>>> import numpy as np
>>> np.set_printoptions(suppress=True, linewidth=200)
>>> rng = np.random.default_rng(75)
>>> labels = rng.integers(0, 2, 12)
>>> F = np.triu((labels[:, None] == labels) & (rng.random((12, 12)) < 0.8), 1).astype(int)
>>> F += F.T
>>> F
array([[0, 0, 0, 0, 1, 0, 0, 1, 0, 0, 0, 0],
       [0, 0, 0, 0, 0, 0, 1, 0, 0, 0, 1, 0],
       [0, 0, 0, 1, 0, 0, 0, 0, 0, 0, 1, 0],
       [0, 0, 1, 0, 0, 0, 1, 0, 0, 0, 1, 0],
       [1, 0, 0, 0, 0, 1, 0, 1, 1, 0, 0, 0],
       [0, 0, 0, 0, 1, 0, 0, 1, 1, 1, 0, 1],
       [0, 1, 0, 1, 0, 0, 0, 0, 0, 0, 1, 0],
       [1, 0, 0, 0, 1, 1, 0, 0, 0, 1, 0, 1],
       [0, 0, 0, 0, 1, 1, 0, 0, 0, 0, 0, 1],
       [0, 0, 0, 0, 0, 1, 0, 1, 0, 0, 0, 1],
       [0, 1, 1, 1, 0, 0, 1, 0, 0, 0, 0, 0],
       [0, 0, 0, 0, 0, 1, 0, 1, 1, 1, 0, 0]])
>>> np.trace(F @ F @ F) // 6
np.int64(11)
>>> np.argwhere(np.triu(F))
array([[ 0,  4],
       [ 0,  7],
       [ 1,  6],
       [ 1, 10],
       [ 2,  3],
       [ 2, 10],
       [ 3,  6],
       [ 3, 10],
       [ 4,  5],
       [ 4,  7],
       [ 4,  8],
       [ 5,  7],
       [ 5,  8],
       [ 5,  9],
       [ 5, 11],
       [ 6, 10],
       [ 7,  9],
       [ 7, 11],
       [ 8, 11],
       [ 9, 11]])
>>> Lm = np.diag(F.sum(axis=1)) - F
>>> round(np.linalg.det(Lm[1:, 1:]))
0
>>> Lm
array([[ 2,  0,  0,  0, -1,  0,  0, -1,  0,  0,  0,  0],
       [ 0,  2,  0,  0,  0,  0, -1,  0,  0,  0, -1,  0],
       [ 0,  0,  2, -1,  0,  0,  0,  0,  0,  0, -1,  0],
       [ 0,  0, -1,  3,  0,  0, -1,  0,  0,  0, -1,  0],
       [-1,  0,  0,  0,  4, -1,  0, -1, -1,  0,  0,  0],
       [ 0,  0,  0,  0, -1,  5,  0, -1, -1, -1,  0, -1],
       [ 0, -1,  0, -1,  0,  0,  3,  0,  0,  0, -1,  0],
       [-1,  0,  0,  0, -1, -1,  0,  5,  0, -1,  0, -1],
       [ 0,  0,  0,  0, -1, -1,  0,  0,  3,  0,  0, -1],
       [ 0,  0,  0,  0,  0, -1,  0, -1,  0,  3,  0, -1],
       [ 0, -1, -1, -1,  0,  0, -1,  0,  0,  0,  4,  0],
       [ 0,  0,  0,  0,  0, -1,  0, -1, -1, -1,  0,  4]])
>>> np.round(np.linalg.eigvalsh(Lm), 1) + 0
array([0. , 0. , 1.6, 1.7, 2.6, 3. , 4.4, 4.4, 4.9, 5. , 6.1, 6.3])
>>> np.linalg.matrix_rank(Lm)
np.int64(10)
